In [1]: import numpy as np

In [2]: from numpy import linalg as LA

In [3]: np.set_printoptions(precision=2, suppress=True, linewidth=100)

In [4]: feats = 3 * np.eye(6) + np.eye(6, k=1)

In [5]: print(feats)
[[3. 1. 0. 0. 0. 0.]
 [0. 3. 1. 0. 0. 0.]
 [0. 0. 3. 1. 0. 0.]
 [0. 0. 0. 3. 1. 0.]
 [0. 0. 0. 0. 3. 1.]
 [0. 0. 0. 0. 0. 3.]]

In [6]: vec = np.array([3, 3, 2, 2, 1, 3])

In [7]: h1 = np.maximum(feats @ vec, 0)

In [8]: print(feats * (h1 > 1e-9)[:, None])
[[3. 1. 0. 0. 0. 0.]
 [0. 3. 1. 0. 0. 0.]
 [0. 0. 3. 1. 0. 0.]
 [0. 0. 0. 3. 1. 0.]
 [0. 0. 0. 0. 3. 1.]
 [0. 0. 0. 0. 0. 3.]]

In [9]: u = np.array([0, 1, 2, -2, 1, 2])

In [10]: other = feats + np.outer(u, np.eye(6)[4])

In [11]: print(LA.matrix_rank(other - feats))
1

In [12]: print(other)
[[ 3.  1.  0.  0.  0.  0.]
 [ 0.  3.  1.  0.  1.  0.]
 [ 0.  0.  3.  1.  2.  0.]
 [ 0.  0.  0.  3. -1.  0.]
 [ 0.  0.  0.  0.  4.  1.]
 [ 0.  0.  0.  0.  2.  3.]]

In [13]: mat = np.array([[-6.09, -6.05, 8.02, 13.12],
    ...:     [2.85, -3.93, 2.91, 8.98],
    ...:     [24.12, -13.02, -12.14, 19.05],
    ...:     [-8.81, -2.01, 18.96, 13.03],
    ...:     [-11.84, -3.05, -3.98, -0.92]])

In [14]: print(mat)
[[ -6.09  -6.05   8.02  13.12]
 [  2.85  -3.93   2.91   8.98]
 [ 24.12 -13.02 -12.14  19.05]
 [ -8.81  -2.01  18.96  13.03]
 [-11.84  -3.05  -3.98  -0.92]]

In [15]: print(round(float(LA.norm(mat, 2) / LA.norm(mat)), 2))
0.75

In [16]: print(np.argsort(-LA.norm(mat, axis=0).round(6), kind="stable")[:3])
[0 3 2]

In [17]: print(LA.cond(mat) > 100)
True

In [18]: print(np.abs(LA.svd(mat)[2][-1]))
[0.13 0.79 0.32 0.5 ]

In [19]: other = np.array([[-0.3, 0.5, 1.9, -1.0],
    ...:     [-0.8, 1.6, 1.4, -0.7],
    ...:     [-0.9, 0.0, -1.2, -0.9],
    ...:     [0.0, -0.2, 1.3, -1.2],
    ...:     [0.0, -2.4, -0.8, -0.2],
    ...:     [0.7, -0.1, 0.0, -1.0],
    ...:     [-1.1, 0.5, 2.0, 1.2]])

In [20]: basis = np.array([[1.3, -0.5, 1.1, -0.9, 1.8, -0.2, -1.5, 0.4],
    ...:     [0.3, 0.3, -0.4, 0.0, -1.6, -0.1, 0.9, 0.9],
    ...:     [-0.5, 1.3, -0.2, 1.1, 0.7, 0.2, 0.2, -0.6],
    ...:     [-0.5, 0.5, -1.3, 0.6, -2.2, -1.1, 0.8, 0.6]])

In [21]: A = other @ basis

In [22]: print(A)
[[-0.69  2.27  0.39  1.76  2.19  1.49  0.48 -1.41]
 [-0.91  2.35 -0.89  1.84 -1.48  1.05  2.36 -0.14]
 [-0.12 -1.56  0.42 -1.05 -0.48  0.93  0.39 -0.18]
 [-0.11  1.03  1.38  0.71  3.87  1.6  -0.88 -1.68]
 [-0.22 -1.86  1.38 -1.    3.72  0.3  -2.48 -1.8 ]
 [ 1.38 -0.88  2.11 -1.23  3.62  0.97 -1.94 -0.41]
 [-2.88  3.9  -3.37  3.91 -4.02 -0.75  3.46 -0.47]]

In [23]: w1 = np.array([[2, 0, 1, 0],
    ...:     [2, 0, 2, 2],
    ...:     [0, 0, 1, 2],
    ...:     [1, 1, 0, 2],
    ...:     [0, 1, 1, 0],
    ...:     [1, 0, 0, 1],
    ...:     [2, 2, 2, 2],
    ...:     [1, 1, 2, 0]])

In [24]: coef = np.array([3, 4, -5, -3])

In [25]: H = np.maximum(A @ w1 + coef, 0)

In [26]: print((H > 0).mean(axis=0))
[0.71 0.86 0.14 0.57]

In [27]: print((H > 0).astype(int))
[[1 1 0 1]
 [1 1 1 1]
 [1 1 0 0]
 [1 1 0 1]
 [0 0 0 0]
 [0 1 0 0]
 [1 1 0 1]]

In [28]: basis = np.array([[8, 4, -7], [9, 1, 8], [-9, 0, 3], [-1, 3, 5]])

In [29]: print(w1 @ basis)
[[  7   8 -11]
 [ -4  14   2]
 [-11   6  13]
 [ 15  11  11]
 [  0   1  11]
 [  7   7  -2]
 [ 14  16  18]
 [ -1   5   7]]

In [30]: print((H @ basis).round(6).argmax(axis=1))
[0 0 0 0 0 0 0]
